% python3 -q
>>> import numpy as np
>>> np.set_printoptions(precision=3, suppress=True, linewidth=140)
>>> A = np.array([[0.1, -0.2, 0.4],
...     [-0.6, 1.8, -0.1],
...     [0.5, 0.0, -0.1],
...     [0.0, 0.3, -0.3],
...     [2.1, -1.5, -1.1],
...     [-0.4, 0.4, 0.4],
...     [0.2, -0.2, 0.0],
...     [-0.6, 1.0, 1.1],
...     [1.6, 0.1, -1.5],
...     [-0.3, -1.7, -0.4],
...     [1.2, 0.4, 0.2],
...     [0.8, 0.8, -0.4],
...     [0.9, -0.2, -2.0],
...     [0.5, -1.0, -0.3],
...     [0.4, -0.1, -1.4],
...     [-0.4, 0.0, -0.1],
...     [-1.4, 2.5, 1.0],
...     [-0.6, 0.3, -2.9],
...     [-1.8, -2.0, 0.0],
...     [0.0, -0.2, 0.0]])
>>> rng = np.random.default_rng(713366)
>>> A[:, 1] = 4 * A[:, 0] + 0.02 * rng.normal(size=20)
>>> A
array([[ 0.1  ,  0.418,  0.4  ],
       [-0.6  , -2.401, -0.1  ],
       [ 0.5  ,  2.007, -0.1  ],
       [ 0.   , -0.004, -0.3  ],
       [ 2.1  ,  8.393, -1.1  ],
       [-0.4  , -1.575,  0.4  ],
       [ 0.2  ,  0.793,  0.   ],
       [-0.6  , -2.378,  1.1  ],
       [ 1.6  ,  6.38 , -1.5  ],
       [-0.3  , -1.204, -0.4  ],
       [ 1.2  ,  4.771,  0.2  ],
       [ 0.8  ,  3.207, -0.4  ],
       [ 0.9  ,  3.587, -2.   ],
       [ 0.5  ,  1.96 , -0.3  ],
       [ 0.4  ,  1.623, -1.4  ],
       [-0.4  , -1.595, -0.1  ],
       [-1.4  , -5.608,  1.   ],
       [-0.6  , -2.389, -2.9  ],
       [-1.8  , -7.197,  0.   ],
       [ 0.   ,  0.002,  0.   ]])
>>> basis = A[[6, 11]].astype(float)
>>> for _ in range(5):
...     labels = np.linalg.norm(A[:, None] - basis, axis=-1).argmin(axis=1)
...     basis = np.array([A[labels == j].mean(axis=0) for j in range(2)])
... 
>>> labels
array([0, 0, 0, 0, 1, 0, 0, 0, 1, 0, 1, 1, 1, 0, 0, 0, 0, 0, 0, 0])
>>> np.bincount(labels)
array([15,  5])
>>> np.argsort(-np.linalg.norm(A, axis=0).round(6), kind="stable")[:3]
array([1, 2, 0])
>>> np.linalg.matrix_rank(A, rtol=0.1)
np.int64(2)
>>> round(np.linalg.norm(A, 2) / np.linalg.norm(A), 3)
np.float64(0.972)
>>> cen = A - A.mean(axis=0)
>>> evecs = np.linalg.svd(cen)[2][:2]
>>> other = cen - cen @ evecs.T @ evecs
>>> (cen @ evecs.T).std(axis=0)
array([3.816, 0.874])
>>> np.diag(evecs.T @ evecs)
array([0.059, 0.941, 1.   ])
>>> np.round(np.cov(cen @ evecs.T, rowvar=False), 3) + 0
array([[15.327,  0.   ],
       [ 0.   ,  0.805]])
>>> labels = A[:, 1] > np.median(A[:, 1])
>>> u = A[labels].mean(axis=0) - A[~labels].mean(axis=0)
>>> ((A - A.mean(axis=0)) @ u > 0).astype(int)
array([0, 0, 1, 0, 1, 0, 1, 0, 1, 0, 1, 1, 1, 1, 1, 0, 0, 0, 0, 0])
>>> (((A - A.mean(axis=0)) @ u > 0) == labels).mean()
np.float64(0.95)
>>> np.argsort(-np.abs(u).round(6), kind="stable")
array([1, 0, 2])
>>> arr = np.load("mat.npy")
>>> arr
array([[ 0,  0,  0],
       [ 8,  1,  8],
       [ 0,  0,  0],
       [ 0,  0,  0],
       [ 0,  0,  0],
       [ 0,  0,  0],
       [ 0,  0,  0],
       [ 0,  0,  0],
       [-5,  5, -8],
       [12, -2,  0],
       [ 0,  0,  0],
       [ 0,  0,  0],
       [ 3,  6,  0],
       [ 0,  0,  0],
       [12, -2,  0],
       [-5,  5, -8],
       [-5,  5, -8],
       [ 3,  6,  0],
       [-5,  5, -8]])
>>> def softmax(z):
...     e = np.exp(z - z.max(axis=-1, keepdims=True))
...     return e / e.sum(axis=-1, keepdims=True)
... 
>>> np.round(softmax(arr[1]), 3) + 0
array([0.5, 0. , 0.5])
>>> np.round(softmax(10 * arr[1]), 3) + 0
array([0.5, 0. , 0.5])
>>> S = arr @ arr.T / np.sqrt(3)
>>> softmax(S).round(6).argmax(axis=1)
array([ 0,  1,  0,  0,  0,  0,  0,  0,  8,  9,  0,  0, 12,  0,  9,  8,  8, 12,  8])
>>> softmax(S)[1] @ arr
array([8., 1., 8.])
>>> P = arr @ np.linalg.solve(arr.T @ arr, arr.T)
>>> np.diag(P)
array([0.   , 0.429, 0.   , 0.   , 0.   , 0.   , 0.   , 0.   , 0.214, 0.5  , 0.   , 0.   , 0.357, 0.   , 0.5  , 0.214, 0.214, 0.357, 0.214])
>>> np.round(np.linalg.eigvalsh(P), 3) + 0
array([0., 0., 0., 0., 0., 0., 0., 0., 0., 0., 0., 0., 0., 0., 0., 0., 1., 1., 1.])
>>> np.linalg.matrix_rank(np.eye(19) - P)
np.int64(16)
>>> other = np.array([[2, -3, -5], [2, 1, 3], [5, -4, 4]])
>>> arr @ other
array([[  0,   0,   0],
       [ 58, -55,  -5],
       [  0,   0,   0],
       [  0,   0,   0],
       [  0,   0,   0],
       [  0,   0,   0],
       [  0,   0,   0],
       [  0,   0,   0],
       [-40,  52,   8],
       [ 20, -38, -66],
       [  0,   0,   0],
       [  0,   0,   0],
       [ 18,  -3,   3],
       [  0,   0,   0],
       [ 20, -38, -66],
       [-40,  52,   8],
       [-40,  52,   8],
       [ 18,  -3,   3],
       [-40,  52,   8]])
>>> np.einsum("ij->j", arr)
array([ 18,  29, -24])
>>> other.T @ arr.T
array([[  0,  58,   0,   0,   0,   0,   0,   0, -40,  20,   0,   0,  18,   0,  20, -40, -40,  18, -40],
       [  0, -55,   0,   0,   0,   0,   0,   0,  52, -38,   0,   0,  -3,   0, -38,  52,  52,  -3,  52],
       [  0,  -5,   0,   0,   0,   0,   0,   0,   8, -66,   0,   0,   3,   0, -66,   8,   8,   3,   8]])
>>> np.vstack([arr, other.T]).shape
(22, 3)
>>> other @ arr
Traceback (most recent call last):
  File "<python-input-41>", line 1, in <module>
    other @ arr
    ~~~~~~^~~~~
ValueError: matmul: Input operand 1 has a mismatch in its core dimension 0, with gufunc signature (n?,k),(k,m?)->(n?,m?) (size 19 is different from 3)
>>> np.linalg.matrix_rank(np.vstack([arr, other.T]))
np.int64(3)
>>> other = np.c_[arr[:, :2] @ np.array([[5, 1], [4, 4]]), np.array([2, 3, 1, 1, 1, 2, 2, 3, 3, 0, 2, 2, 2, 3, 2, 0, 0, 3, 1])]
>>> other
array([[ 0,  0,  2],
       [44, 12,  3],
       [ 0,  0,  1],
       [ 0,  0,  1],
       [ 0,  0,  1],
       [ 0,  0,  2],
       [ 0,  0,  2],
       [ 0,  0,  3],
       [-5, 15,  3],
       [52,  4,  0],
       [ 0,  0,  2],
       [ 0,  0,  2],
       [39, 27,  2],
       [ 0,  0,  3],
       [52,  4,  2],
       [-5, 15,  0],
       [-5, 15,  0],
       [39, 27,  3],
       [-5, 15,  1]])
>>> np.round(np.linalg.lstsq(arr, other[:, 0])[0], 3) + 0
array([5., 4., 0.])
>>> np.linalg.matrix_rank(np.c_[arr, other])
np.int64(4)
>>> np.linalg.matrix_rank(other)
np.int64(3)
>>> P = other @ np.linalg.solve(other.T @ other, other.T)
>>> np.round(P @ other[:, 0], 3) + 0
array([ 0., 44.,  0.,  0.,  0.,  0.,  0.,  0., -5., 52.,  0.,  0., 39.,  0., 52., -5., -5., 39., -5.])
>>> np.diag(P)
array([0.078, 0.215, 0.019, 0.019, 0.019, 0.078, 0.078, 0.175, 0.228, 0.344, 0.078, 0.078, 0.311, 0.175, 0.318, 0.168, 0.168, 0.302, 0.149])
>>> np.round(np.linalg.eigvalsh(P), 3) + 0
array([0., 0., 0., 0., 0., 0., 0., 0., 0., 0., 0., 0., 0., 0., 0., 0., 1., 1., 1.])
>>> np.linalg.matrix_rank(np.eye(19) - P)
np.int64(16)
>>> M = np.array([[-1.0, 11.5, 0.0, 0.1],
...     [-0.3, 2.0, -1.3, -1.6],
...     [-1.5, 0.5, 0.1, 1.2],
...     [1.2, 3.5, -3.2, 0.6]])
>>> x0 = np.array([2, -1, 0, 0])
>>> M @ np.eye(4)[0]
array([-1. , -0.3, -1.5,  1.2])
>>> M @ np.ones(4)
array([10.6, -1.2,  0.3,  2.1])
>>> (M * x0).sum(axis=1)
array([-13.5,  -2.6,  -3.5,  -1.1])
>>> np.sort(np.abs(np.linalg.eigvals(M)))
array([2.921, 2.921, 3.885, 3.885])
>>> (M + M.T) / 2
array([[-1.  ,  5.6 , -0.75,  0.65],
       [ 5.6 ,  2.  , -0.4 ,  0.95],
       [-0.75, -0.4 ,  0.1 , -1.  ],
       [ 0.65,  0.95, -1.  ,  0.6 ]])
>>> np.allclose(M, M.T)
False
>>> assert M == M.T
Traceback (most recent call last):
  File "<python-input-61>", line 1, in <module>
    assert M == M.T
           ^^^^^^^^
ValueError: The truth value of an array with more than one element is ambiguous. Use a.any() or a.all()
>>> P = np.triu(np.array([[-3, -2, -3, 3], [-1, -3, 0, 3], [2, 1, 0, 3], [1, 1, 3, 2]]), 1) + np.eye(4)
>>> other = P @ M @ np.linalg.inv(P)
>>> np.linalg.matrix_rank(other)
np.int64(4)
>>> other
array([[   7.7,   31.9,   15.8, -164.7],
       [   3.3,   19.1,   -1. ,  -64. ],
       [   2.1,   15.2,   -3.2,  -39.3],
       [   1.2,    5.9,    0.4,  -21.9]])
>>> U, sigma, VT = np.linalg.svd(M, full_matrices=False)
>>> U.shape, sigma.shape, VT.shape
((4, 4), (4,), (4, 4))
>>> np.cumsum(sigma ** 2) / np.sum(sigma ** 2)
array([0.887, 0.963, 0.989, 1.   ])
>>> np.abs(VT[0])
array([0.057, 0.994, 0.097, 0.005])
>>> np.round(U.T @ U, 3) + 0
array([[1., 0., 0., 0.],
       [0., 1., 0., 0.],
       [0., 0., 1., 0.],
       [0., 0., 0., 1.]])
>>> np.allclose(U * sigma @ VT, M)
True
>>> X = np.vander(np.arange(3) - 1, 4, increasing=True)
>>> X
array([[ 1, -1,  1, -1],
       [ 1,  0,  0,  0],
       [ 1,  1,  1,  1]])
>>> blk = np.stack([X, 2 * X, X[::-1]])
>>> np.einsum("bij,cij->bc", blk, blk)
array([[ 9, 18,  1],
       [18, 36,  2],
       [ 1,  2,  9]])
>>> np.linalg.matrix_rank(blk.reshape(3, -1))
np.int64(2)
>>> (blk @ X.T).shape
(3, 3, 3)
>>> blk.shape
(3, 3, 4)
>>> blk.sum(axis=0)
array([[ 4, -2,  4, -2],
       [ 4,  0,  0,  0],
       [ 4,  2,  4,  2]])
